>>> import numpy as np
>>> from numpy import linalg as LA
>>> np.set_printoptions(precision=2, suppress=True, linewidth=140, legacy="1.25")
>>> rnd = lambda a: np.round(a, 2) + 0
>>> M = np.load("x.npy")
>>> rnd(M)
array([[ 0.38,  1.66,  2.47],
       [-2.66, -0.92,  1.03],
       [-1.33,  2.32, -1.36]])
>>> B = LA.inv(M)
>>> np.allclose(B, M.T)
False
>>> rnd(LA.det(M) * B)
array([[-1.14,  7.98,  3.99],
       [-4.99,  2.77, -6.96],
       [-7.4 , -3.09,  4.07]])
>>> rnd(M.T @ M)
array([[9., 0., 0.],
       [0., 9., 0.],
       [0., 0., 9.]])
>>> rnd(LA.svd(M, compute_uv=False))
array([3., 3., 3.])
>>> data = np.array([[4, 9, 5, 4], [9, 8, 2, 10], [5, 2, 4, 8], [4, 10, 8, 4]])
>>> # equal to its transpose
>>> LA.cond(data) > 100
False
>>> np.argsort(-LA.norm(data, axis=0).round(6), kind="stable")[:3]
array([1, 3, 0])
>>> LA.matrix_rank(data, rtol=0.1)
3
>>> rnd(np.abs(LA.svd(data)[2][-1]))
array([0.78, 0.25, 0.21, 0.54])
>>> evals, vecs = LA.eigh(data)
>>> rnd(vecs.T @ vecs)
array([[1., 0., 0., 0.],
       [0., 1., 0., 0.],
       [0., 0., 1., 0.],
       [0., 0., 0., 1.]])
>>> rnd(LA.eigvalsh(data + -2 * np.eye(4)))
array([-10.27,  -2.29,   1.89,  22.67])
>>> (evals > 1e-8).sum(), (evals < -1e-8).sum()
(2, 2)
>>> rnd(vecs.T @ data @ vecs)
array([[-8.27,  0.  ,  0.  ,  0.  ],
       [ 0.  , -0.29,  0.  ,  0.  ],
       [ 0.  ,  0.  ,  3.89,  0.  ],
       [ 0.  ,  0.  ,  0.  , 24.67]])
>>> rnd(np.abs(vecs[:, -1]))
array([0.46, 0.61, 0.37, 0.53])
>>> P = np.triu(np.array([[0, -8, 1, 4], [-3, -7, -4, 2], [7, 3, -6, 6], [-7, -9, 2, 4]]), 1) + np.eye(4)
>>> B = P @ data @ LA.inv(P)
>>> B
array([[  -47.,  -389., -1484.,  9818.],
       [   -3.,    -4.,   -11.,    72.],
       [   29.,   294.,  1199., -7866.],
       [    4.,    42.,   172., -1128.]])
>>> LA.matrix_rank(B)
4
>>> rnd(np.poly(B))
array([   1.,  -20., -146.,  752.,  228.])
>>> np.trace(B), np.trace(data)
(20.0, 20)
>>> rnd(LA.det(B))
228.0
